$ python3 -q
>>> import numpy as np
>>> import numpy.linalg as la
>>> np.set_printoptions(precision=2, suppress=True, linewidth=200)
>>> A = np.load("out19.npy")
>>> A
array([[-27, -18, -12,  -8],
       [ 18, -27,   8, -12],
       [ 21,  14,   6,   4],
       [-14,  21,  -4,   6]])
>>> blk = np.stack([A, -3 * A, A[::-1]])
>>> (blk @ A.T).shape
(3, 4, 4)
>>> blk.shape
(3, 4, 4)
>>> la.norm(blk, axis=(1, 2))
array([ 62.45, 187.35,  62.45])
>>> np.einsum("bij,cij->bc", blk, blk)
array([[  3900, -11700,      0],
       [-11700,  35100,      0],
       [     0,      0,   3900]])
>>> la.matrix_rank(blk)
array([4, 4, 4])
>>> blk.sum(axis=0)
array([[ 40,  57,  20,  22],
       [-15,  68, -10,  28],
       [-24, -55,  -4, -20],
       [  1, -60,  -4, -20]])
>>> la.matrix_rank(blk.reshape(3, -1))
np.int64(2)
>>> Q, evecs = la.qr(A[:, :2])[0], la.qr(A[:, 2:])[0]
>>> s = la.svd(Q.T @ evecs, compute_uv=False)
>>> (s > 0.9).sum()
np.int64(2)
>>> s
array([0.98, 0.98])
>>> round(float(la.norm(A, 2) / la.norm(A)), 2)
0.71
>>> np.argsort(-la.norm(A, axis=0).round(6), kind="stable")[:3]
array([0, 1, 2])
>>> arr = np.array([[2, 9, 8, -3, -2],
...     [-20, -13, -28, -23, -32],
...     [-7, -3, 2, -18, -14],
...     [0, -6, -15, 3, -2],
...     [-23, -15, 1, -3, -3]])
>>> round(float(la.norm(arr[0], 1)), 2), np.round(la.norm(arr[0], np.inf), 2)
(24.0, np.float64(9.0))
>>> round(la.norm(arr[0] - arr[4]), 2)
np.float64(35.37)
>>> la.norm(arr, axis=1)
array([12.73, 53.91, 24.12, 16.55, 27.8 ])
>>> np.round(la.norm(arr, 1), 2), np.round(la.norm(arr, np.inf), 2)
(np.float64(54.0), np.float64(116.0))
>>> la.norm(arr, axis=1).argmax()
np.int64(1)
